$ python -q
>>> import numpy as np
>>> np.set_printoptions(precision=3, suppress=True, linewidth=200, sign=" ")
>>> feats = np.load("test19.npy")
>>> feats
array([[ 2, -5, -2,  0, -5,  0,  1],
       [ 0,  3, -3,  0, -5,  0,  2],
       [-2,  4,  3,  0,  2,  0,  3],
       [ 0,  0,  0,  3,  0,  0,  0],
       [-1, -1,  5,  0, -1,  0,  4],
       [ 0,  0,  0,  0,  0,  4,  0],
       [ 3,  1, -5,  0,  3,  0, -1]])
>>> # 3 blocks once reordered
>>> round(float(np.linalg.norm(feats[0], 1)), 3), round(np.linalg.norm(feats[0], np.inf), 3)
(15.0, np.float64(5.0))
>>> np.round(np.linalg.norm(feats) ** 2 / np.linalg.norm(feats, 2) ** 2, 3)
np.float64(2.544)
>>> round(np.linalg.norm(feats, 1), 3), np.round(np.linalg.norm(feats, np.inf), 3)
(np.float64(18.0), np.float64(15.0))
>>> round(np.linalg.norm(feats, "nuc"), 3)
np.float64(36.275)
>>> x = np.array([1, -2, 1, -1, 1, 0, -2])
>>> rhs = feats @ x
>>> c, lr = np.zeros(7), 1 / np.linalg.norm(feats, 2) ** 2
>>> for i in range(6):
...     c -= lr * feats.T @ (feats @ c - rhs)
...     if i % 1 == 0: print(i, round(np.linalg.norm(feats @ c - rhs), 3))
... 
0 12.061
1 7.195
2 4.557
3 3.17
4 2.454
5 2.063
>>> c
array([ 0.405, -2.252,  0.517, -0.422,  1.243,  0.   , -1.5  ])
>>> round(np.linalg.det(feats), 3)
np.float64(8232.0)
>>> feats @ feats
array([[ 16, -27, -25,   0,  19,   0, -35],
       [ 17,   4, -53,   0, -10,   0, -25],
       [ -3,  35,  -4,   0,   3,   0,  20],
       [  0,   0,   0,   9,   0,   0,   0],
       [  1,  27,  -5,   0,  33,   0,   4],
       [  0,   0,   0,   0,   0,  16,   0],
       [ 10, -36,  -4,   0, -36,   0,   3]])
>>> (feats != 0).astype(int)
array([[ 1,  1,  1,  0,  1,  0,  1],
       [ 0,  1,  1,  0,  1,  0,  1],
       [ 1,  1,  1,  0,  1,  0,  1],
       [ 0,  0,  0,  1,  0,  0,  0],
       [ 1,  1,  1,  0,  1,  0,  1],
       [ 0,  0,  0,  0,  0,  1,  0],
       [ 1,  1,  1,  0,  1,  0,  1]])
>>> (np.linalg.matrix_power((feats != 0) + (feats.T != 0) + np.eye(7), 7) > 0).astype(int)
array([[ 1,  1,  1,  0,  1,  0,  1],
       [ 1,  1,  1,  0,  1,  0,  1],
       [ 1,  1,  1,  0,  1,  0,  1],
       [ 0,  0,  0,  1,  0,  0,  0],
       [ 1,  1,  1,  0,  1,  0,  1],
       [ 0,  0,  0,  0,  0,  1,  0],
       [ 1,  1,  1,  0,  1,  0,  1]])
>>> rng = np.random.default_rng(31150)
>>> lab = rng.permutation(7)
>>> lab
array([ 6,  4,  5,  3,  1,  0,  2])
>>> other = feats[lab][:, lab]
>>> np.sort(np.abs(np.linalg.eigvals(other)))
array([ 0.489,  3.   ,  3.736,  4.   ,  7.022,  7.316,  7.316])
>>> other
array([[-1,  3,  0,  0,  1,  3, -5],
       [ 4, -1,  0,  0, -1, -1,  5],
       [ 0,  0,  4,  0,  0,  0,  0],
       [ 0,  0,  0,  3,  0,  0,  0],
       [ 2, -5,  0,  0,  3,  0, -3],
       [ 1, -5,  0,  0, -5,  2, -2],
       [ 3,  2,  0,  0,  4, -2,  3]])
>>> np.allclose(feats @ feats.T, feats.T @ feats)
False
>>> round(np.abs(np.linalg.eigvals(feats)).max(), 3)
np.float64(7.316)
>>> np.linalg.matrix_power(feats, 2)
array([[ 16, -27, -25,   0,  19,   0, -35],
       [ 17,   4, -53,   0, -10,   0, -25],
       [ -3,  35,  -4,   0,   3,   0,  20],
       [  0,   0,   0,   9,   0,   0,   0],
       [  1,  27,  -5,   0,  33,   0,   4],
       [  0,   0,   0,   0,   0,  16,   0],
       [ 10, -36,  -4,   0, -36,   0,   3]])
>>> np.sort(np.abs(np.linalg.eigvals(feats)))
array([ 0.489,  3.   ,  3.736,  4.   ,  7.022,  7.316,  7.316])
>>> arr = np.load("mat.npy")
>>> arr
array([[  3.347,   5.544, -15.142, -13.636,  13.711, -13.738,  -8.021],
       [-27.727, -16.383,  -1.818,   7.299,  -2.961,   7.973,   4.777],
       [ 15.282,  -0.273,  24.472,   9.389,   7.654,  -9.483,  14.732],
       [-15.812,   6.162,  -7.12 ,   8.58 ,  -5.308,  14.502,  -7.136],
       [ 13.484, -10.133,  -6.859,  -5.164,   6.459,  15.514, -16.876],
       [ -8.416,  10.282,  -1.654, -13.583, -19.634, -35.149,  -3.118],
       [  5.188,   4.816, -13.564, -13.406, -30.383,   2.315, -11.724],
       [-23.896,  -3.181,  -0.24 ,   7.761,  11.577,   6.434,  32.585],
       [ -5.073,  13.461,  29.28 , -10.92 ,  14.668, -35.071, -22.528],
       [-12.215,  31.873,  -4.727,  -7.389,  11.248,   2.599,  20.299],
       [ 15.744,   6.746,  28.687,  22.418, -10.491,  19.534,  -6.688],
       [ -5.998,  14.249,   4.164, -11.546,   4.179,   3.623,  -4.091]])
>>> O, evecs = np.linalg.qr(arr[:, :2])[0], np.linalg.qr(arr[:, 2:])[0]
>>> s = np.linalg.svd(O.T @ evecs, compute_uv=False)
>>> (s > 0.9).sum()
np.int64(0)
>>> other = arr + rng.integers(-2, 3, (12, 6)) @ rng.integers(-2, 3, (6, 7))
>>> other
array([[  2.347,   3.544, -12.142, -16.636,  13.711, -15.738,  -9.021],
       [-28.727, -14.383,  -2.818,   4.299,  -4.961,   6.973,   3.777],
       [ 20.282,   7.727,  25.472,   7.389,   2.654,  -5.483,  14.732],
       [-11.812,   5.162,  -3.12 ,   9.58 , -11.308,  17.502,  -8.136],
       [ 10.484,  -5.133,  -1.859,  -7.164,   4.459,   9.514, -24.876],
       [ -6.416,   7.282,  -1.654, -16.583, -22.634, -33.149,  -1.118],
       [  2.188,  -0.184, -14.564, -15.406, -33.383,   0.315, -12.724],
       [-22.896,   1.819,  -3.24 ,   5.761,  19.577,   5.434,  34.585],
       [ -6.073,  14.461,  30.28 ,  -4.92 ,  19.668, -36.071, -23.528],
       [-18.215,  23.873,  -0.727,  -9.389,   4.248,   2.599,  21.299],
       [ 16.744,   7.746,  33.687,  17.418, -15.491,  21.534,  -5.688],
       [ -0.998,  20.249,  -4.836, -11.546,   6.179,   8.623,   0.909]])
>>> np.abs(other - arr).sum(axis=1)
array([ 12.,  11.,  25.,  20.,  31.,  15.,  17.,  22.,  16.,  28.,  20.,  32.])
>>> np.round(np.linalg.svd(other - arr, compute_uv=False), 3) + 0
array([ 22.187,  16.789,  14.87 ,   9.55 ,   6.444,   4.125,   0.   ])
>>> np.linalg.matrix_rank(other - arr, tol=1e-8)
np.int64(6)
